$ ipython --no-banner

In [1]: import numpy as np

In [2]: np.set_printoptions(precision=2, suppress=True, linewidth=200, legacy="1.25")

In [3]: tidy = lambda a: np.round(a, 2) + 0

In [4]: mat = np.loadtxt("arr.csv", delimiter=",")

In [5]: mat
Out[5]: 
array([[ 1.,  0., -3.],
       [-3.,  1., -1.],
       [-2., -3., -1.],
       [-2., -3., -1.]])

In [6]: # row 3 repeats row 2

In [7]: M2 = np.c_[mat[:, :1] @ np.array([[5]]), np.array([2, 4, 2, 1])]

In [8]: M2
Out[8]: 
array([[  5.,   2.],
       [-15.,   4.],
       [-10.,   2.],
       [-10.,   1.]])

In [9]: np.linalg.matrix_rank(np.c_[mat, M2])
Out[9]: 4

In [10]: tidy(np.linalg.norm(np.linalg.qr(mat)[0].T @ M2, axis=0) ** 2 / ((M2 ** 2).sum(axis=0) + 1e-12))
Out[10]: array([1.  , 0.98])

In [11]: tidy(np.linalg.norm(M2 - mat @ np.linalg.lstsq(mat, M2)[0], axis=0))
Out[11]: array([0.  , 0.71])

In [12]: np.linalg.matrix_rank(M2)
Out[12]: 2

In [13]: x = np.array([2, -1, -3])

In [14]: rhs = mat @ x

In [15]: tidy(np.linalg.solve(mat.T @ mat, mat.T @ rhs))
Out[15]: array([ 2., -1., -3.])

In [16]: rhs
Out[16]: array([11., -4.,  2.,  2.])

In [17]: tidy(np.linalg.pinv(mat) @ mat)
Out[17]: 
array([[1., 0., 0.],
       [0., 1., 0.],
       [0., 0., 1.]])

In [18]: rng = np.random.default_rng(1097)

In [19]: rhs = rhs + 0.3 * rng.normal(size=4)

In [20]: tidy(rhs)
Out[20]: array([10.89, -3.97,  2.26,  2.23])

In [21]: beta, *_ = np.linalg.lstsq(mat, rhs)

In [22]: beta.round()
Out[22]: array([ 2., -1., -3.])

In [23]: tidy(mat.T @ (rhs - mat @ beta))
Out[23]: array([0., 0., 0.])

In [24]: tidy(np.linalg.norm(rhs - mat @ beta))
Out[24]: 0.02

In [25]: [round(float(np.linalg.norm(np.linalg.solve(mat.T @ mat + lam * np.eye(3), mat.T @ rhs))), 2) for lam in (0, 1, 10, 100)]
Out[25]: [3.72, 3.39, 1.89, 0.36]
